$ python3 -q
>>> import numpy as np
>>> from numpy import linalg as LA
>>> np.set_printoptions(precision=2, suppress=True, linewidth=140)
>>> F = np.array([[0, 0, 0], [0, 2, 0], [0, 0, 0]])
>>> # column 2 repeats column 0
>>> U, sv, Vt = LA.svd(F)
>>> np.argmax(sv[:-1] / (sv[1:] + 1e-6)) + 1
np.int64(1)
>>> A2 = U[:, :1] @ np.diag(sv[:1]) @ Vt[:1]
>>> A2
array([[0., 0., 0.],
       [0., 2., 0.],
       [0., 0., 0.]])
>>> round(float(LA.norm(F - A2) / LA.norm(F)), 2)
0.0
>>> r = LA.matrix_rank(F)
>>> r
np.int64(1)
>>> ns = LA.svd(F)[2][r:].T
>>> ns @ ns.T
array([[1., 0., 0.],
       [0., 0., 0.],
       [0., 0., 1.]])
>>> np.allclose(F @ ns, 0)
True
>>> print([int(LA.matrix_rank(F[:, :j + 1])) for j in range(3)])
[0, 1, 1]
>>> feats = np.load("out19.npy")
>>> print(feats)
[[0.22 0.22]
 [0.22 0.22]
 [0.02 0.02]
 [0.08 0.08]]
>>> # rows 0 and 1 are equal
>>> U, sv, Vt = LA.svd(feats)
>>> evecs = Vt[:(sv > 1e-8).sum()]
>>> rng = np.random.default_rng(81999)
>>> vec = feats[3] + 3 * feats[0] + rng.integers(2) * np.eye(2)[1]
>>> print(vec)
[0.74 0.74]
>>> print(round(LA.norm(vec - evecs.T @ evecs @ vec), 2))
0.0
>>> print(evecs.T @ evecs)
[[0.5 0.5]
 [0.5 0.5]]
>>> print(LA.matrix_rank(np.vstack([feats, vec])))
1
>>> vec = np.array([-3, -1])
>>> np.sign((feats @ vec).round(6))
array([-1., -1., -1., -1.])
>>> feats * vec
array([[-0.66, -0.22],
       [-0.66, -0.22],
       [-0.06, -0.02],
       [-0.24, -0.08]])
>>> feats @ vec
array([-0.88, -0.88, -0.08, -0.32])
>>> print(feats @ np.eye(2)[1])
[0.22 0.22 0.02 0.08]
>>> LA.norm(feats @ vec) <= LA.norm(feats, 2) * LA.norm(vec) + 1e-9
np.True_
>>> r = LA.matrix_rank(feats)
>>> r
np.int64(1)
>>> ns = LA.svd(feats)[2][r:].T
>>> [int(LA.matrix_rank(feats[:, :j + 1])) for j in range(2)]
[1, 1]
>>> ns.shape
(2, 1)
>>> np.round(feats @ ns, 2) + 0
array([[0.],
       [0.],
       [0.],
       [0.]])
>>> [int(LA.matrix_rank(feats[:i])) for i in range(1, len(feats) + 1)]
[1, 1, 1, 1]
>>> feats @ LA.pinv(feats) @ feats
array([[0.22, 0.22],
       [0.22, 0.22],
       [0.02, 0.02],
       [0.08, 0.08]])
>>> try:
...     LA.inv(feats)
... except LA.LinAlgError as e:
...     print(repr(e))
... 
LinAlgError('Last 2 dimensions of the array must be square')
>>> LA.matrix_rank(feats, rtol=0.1)
np.int64(1)
>>> [round(float(x), 2) for x in LA.svd(feats, compute_uv=False)[:3]]
[0.46, 0.0]
>>> data = np.load("m.npy")
>>> data
array([[ 1.  ,  0.03,  0.02],
       [ 0.03,  0.4 , -0.49],
       [ 0.02, -0.49,  0.6 ]])
>>> vec = np.array([2, 3, 0])
>>> data @ vec
array([ 2.08,  1.25, -1.42])
>>> data @ data @ vec
array([ 2.08,  1.25, -1.42])
>>> round(float((vec - data @ vec) @ (data @ vec)), 2)
0.0
>>> print(LA.eigvalsh(2 * data - np.eye(3)))
[-1.  1.  1.]
>>> LA.norm(data, axis=1)
array([1.  , 0.63, 0.78])
>>> np.round(LA.norm(data[2] - data[0]), 2)
np.float64(1.25)
>>> np.round(data[2] @ data[0], 2)
np.float64(0.02)
>>> theta = np.radians(90)
>>> r_ = np.eye(2)
>>> r_[1, 1] = r_[0, 0] = np.cos(theta)
>>> r_[1, 0], r_[0, 1] = -np.sin(theta), np.sin(theta)
>>> print(r_.round(2) + 0)
[[ 0.  1.]
 [-1.  0.]]
>>> A2 = feats @ r_.T
>>> np.allclose(feats @ feats.T, A2 @ A2.T)
True
>>> round(float(LA.det(r_)), 2), round(float(np.trace(r_)), 2)
(1.0, 0.0)
>>> print(A2)
[[ 0.22 -0.22]
 [ 0.22 -0.22]
 [ 0.02 -0.02]
 [ 0.08 -0.08]]
>>> U, sv, Vt = LA.svd(data)
>>> evecs = Vt[:(sv > 1e-8).sum()]
>>> vec = data[1] + 4 * data[2] + rng.integers(2) * np.eye(3)[2]
>>> vec
array([ 0.12, -1.56,  2.93])
>>> print(np.allclose(evecs.T @ evecs @ vec, vec))
False
>>> np.diag(evecs.T @ evecs)
array([1. , 0.4, 0.6])
>>> np.round(LA.norm(vec - evecs.T @ evecs @ vec), 2)
np.float64(0.63)
>>> proj = np.triu(np.array([[0, 0, 0], [1, 1, 2], [0, -2, -1]]), 1) + np.eye(3)
>>> A2 = proj @ data @ LA.inv(proj)
>>> np.round(np.poly(A2), 2) + 0
array([ 1., -2.,  1.,  0.])
>>> np.round(LA.det(A2), 2)
np.float64(0.0)
>>> A2
array([[ 1.  ,  0.03, -0.03],
       [ 0.08, -0.58,  1.88],
       [ 0.02, -0.49,  1.58]])
>>> X = np.load("run8.npy")
>>> X
array([[0, 1, 1, 0],
       [1, 0, 1, 0],
       [1, 1, 0, 0],
       [0, 0, 0, 0]])
>>> # equal to its transpose
>>> evals, evecs = LA.eigh(X)
>>> np.abs(evecs[:, -1]).round(6).argmax()
np.int64(0)
>>> np.round(evecs.T @ evecs, 2) + 0
array([[1., 0., 0., 0.],
       [0., 1., 0., 0.],
       [0., 0., 1., 0.],
       [0., 0., 0., 1.]])
>>> np.unique(evals.round(6) + 0, return_counts=True)[1]
array([2, 1, 1])
>>> np.abs(evecs[:, -1])
array([0.58, 0.58, 0.58, 0.  ])
>>> print(LA.svd(X, compute_uv=False))
[2. 1. 1. 0.]
>>> np.flatnonzero(LA.matrix_power((X != 0) + (X.T != 0) + np.eye(4), 4)[3])
array([3])
>>> lab = rng.permutation(4)
>>> print(lab)
[2 0 1 3]
>>> A2 = X[lab][:, lab]
>>> round(float(LA.det(A2)), 2), round(LA.det(X[lab]), 2)
(0.0, np.float64(0.0))
>>> np.diag(A2)
array([0, 0, 0, 0])
>>> m1 = np.array([[0.5, 0.33, 0.1],
...     [0.4, -0.67, -0.2],
...     [2.1, 4.29, 1.4],
...     [-0.9, -2.03, -0.7],
...     [1.1, 4.93, 1.6],
...     [1.3, 5.71, 1.9],
...     [-1.0, 0.21, 0.1],
...     [0.3, -2.74, -0.9],
...     [-1.7, 1.7, 0.6],
...     [-0.2, -0.31, -0.1],
...     [0.0, 0.73, 0.3],
...     [1.2, 0.56, 0.1],
...     [0.0, 3.75, 1.3],
...     [1.3, 2.99, 1.0],
...     [-0.5, 2.8, 0.9],
...     [0.7, 0.95, 0.3],
...     [-0.6, -0.4, -0.2],
...     [-0.9, -1.74, -0.6],
...     [-2.8, 0.25, 0.1]])
>>> vec = np.array([-3, -3, 2])
>>> rhs = m1 @ vec
>>> print(np.round(LA.pinv(m1) @ m1, 2) + 0)
[[1. 0. 0.]
 [0. 1. 0.]
 [0. 0. 1.]]
>>> rhs = rhs + 0.05 * rng.normal(size=19)
>>> rhs
array([ -2.23,   0.36, -16.33,   7.27, -14.85, -17.21,   2.56,   5.57,   1.25,   1.41,  -1.68,  -5.09,  -8.71, -10.84,  -5.17,  -4.35,
         2.57,   6.72,   7.92])
>>> b, *_ = LA.lstsq(m1, rhs)
>>> b.round()
array([-3., -3.,  2.])
>>> round(float(LA.norm(rhs - m1 @ b)), 2)
0.24
>>> print(np.round(m1.T @ (rhs - m1 @ b), 2) + 0)
[0. 0. 0.]
>>> vec = np.array([0, 2, 2])
>>> h = np.maximum(m1 @ vec, 0)
>>> print(np.tanh(m1 @ vec))
[ 0.7  -0.94  1.   -1.    1.    1.    0.55 -1.    1.   -0.68  0.97  0.87  1.    1.    1.    0.99 -0.83 -1.    0.6 ]
>>> h
array([ 0.86,  0.  , 11.38,  0.  , 13.06, 15.22,  0.62,  0.  ,  4.6 ,  0.  ,  2.06,  1.32, 10.1 ,  7.98,  7.4 ,  2.5 ,  0.  ,  0.  ,  0.7 ])
>>> cen = m1 - m1.mean(axis=0)
>>> evecs = LA.svd(cen)[2][:2]
>>> A2 = cen - cen @ evecs.T @ evecs
>>> LA.norm(A2, axis=1).round(6).argmax()
np.int64(16)
>>> np.round(A2.std(axis=0), 2) + 0
array([0.  , 0.01, 0.03])
>>> print(round(LA.norm(A2) / LA.norm(cen), 2))
0.01
>>> (cen @ evecs.T).std(axis=0)
array([2.52, 0.99])
>>> A2 = np.c_[m1[:, :2] @ np.array([[7, -2], [8, -6]]), np.array([1, 0, 1, 2, 1, 0, 2, 1, 3, 0, 0, 2, 3, 0, 3, 1, 3, 1, 0])]
>>> A2
array([[  6.14,  -2.98,   1.  ],
       [ -2.56,   3.22,   0.  ],
       [ 49.02, -29.94,   1.  ],
       [-22.54,  13.98,   2.  ],
       [ 47.14, -31.78,   1.  ],
       [ 54.78, -36.86,   0.  ],
       [ -5.32,   0.74,   2.  ],
       [-19.82,  15.84,   1.  ],
       [  1.7 ,  -6.8 ,   3.  ],
       [ -3.88,   2.26,   0.  ],
       [  5.84,  -4.38,   0.  ],
       [ 12.88,  -5.76,   2.  ],
       [ 30.  , -22.5 ,   3.  ],
       [ 33.02, -20.54,   0.  ],
       [ 18.9 , -15.8 ,   3.  ],
       [ 12.5 ,  -7.1 ,   1.  ],
       [ -7.4 ,   3.6 ,   3.  ],
       [-20.22,  12.24,   1.  ],
       [-17.6 ,   4.1 ,   0.  ]])
>>> LA.matrix_rank(A2)
np.int64(3)
>>> np.round(LA.norm(A2 - m1 @ LA.lstsq(m1, A2)[0], axis=0), 2) + 0
array([0.  , 0.  , 5.91])
>>> LA.matrix_rank(np.c_[m1, A2])
np.int64(4)
>>> A2.sum(axis=0)
array([ 172.58, -128.46,   24.  ])
>>> LA.svd(A2, compute_uv=False)
array([131.29,  10.78,   6.08])
>>> A2.shape
(19, 3)
>>> np.count_nonzero(A2)
np.int64(51)
>>> np.abs(A2).max()
np.float64(54.78)
>>> W0 = np.load("arr.npy")
>>> W0
array([[1, 0, 0, 0],
       [0, 1, 0, 0],
       [0, 0, 1, 0],
       [0, 0, 0, 1]])
>>> evals, evecs = LA.eigh(W0)
>>> vec = np.array([5, 2, 3, 4])
>>> vec @ W0 @ vec / (vec @ vec), evals[0], evals[-1]
(np.float64(1.0), np.float64(1.0), np.float64(1.0))
>>> print(vec @ W0 @ vec)
54
>>> evecs * np.abs(evals) @ evecs.T
array([[1., 0., 0., 0.],
       [0., 1., 0., 0.],
       [0., 0., 1., 0.],
       [0., 0., 0., 1.]])
>>> lab = rng.permutation(4)
>>> lab
array([1, 0, 2, 3])
>>> A2 = W0[lab][:, lab]
>>> print(np.sort(np.abs(LA.eigvals(A2))))
[1. 1. 1. 1.]
>>> print(A2)
[[1 0 0 0]
 [0 1 0 0]
 [0 0 1 0]
 [0 0 0 1]]
>>> print(np.allclose(A2, W0))
True
>>> [round(float(x), 2) for x in LA.svd(m1, compute_uv=False)[:3]]
[12.08, 4.46, 0.14]
>>> np.abs(LA.svd(m1)[2][-1])
array([0.01, 0.32, 0.95])
>>> LA.matrix_rank(m1, rtol=0.1)
np.int64(2)
>>> round(np.log10(LA.cond(m1)))
2
>>> K = np.load("test11.npy")
>>> K
array([[ 2,  1,  0,  0],
       [-2,  0,  0,  0],
       [ 0,  0,  2,  1],
       [ 0,  0, -2,  0]])
>>> # 2 groups of indices that never mix
>>> round(LA.det(K), 2)
np.float64(4.0)
>>> np.round(np.abs(LA.eigvals(K)).max(), 2)
np.float64(1.41)
>>> assert K == K.T
Traceback (most recent call last):
  File "<python-input-143>", line 1, in <module>
    assert K == K.T
           ^^^^^^^^
ValueError: The truth value of an array with more than one element is ambiguous. Use a.any() or a.all()
>>> K @ K
array([[ 2,  2,  0,  0],
       [-4, -2,  0,  0],
       [ 0,  0,  2,  2],
       [ 0,  0, -4, -2]])
>>> (K + K.T) / 2
array([[ 2. , -0.5,  0. ,  0. ],
       [-0.5,  0. ,  0. ,  0. ],
       [ 0. ,  0. ,  2. , -0.5],
       [ 0. ,  0. , -0.5,  0. ]])
>>> print(np.allclose(K @ K.T, K.T @ K))
False
>>> print(np.sort(np.abs(LA.eigvals(K))))
[1.41 1.41 1.41 1.41]
>>> np.allclose(K, K.T)
False
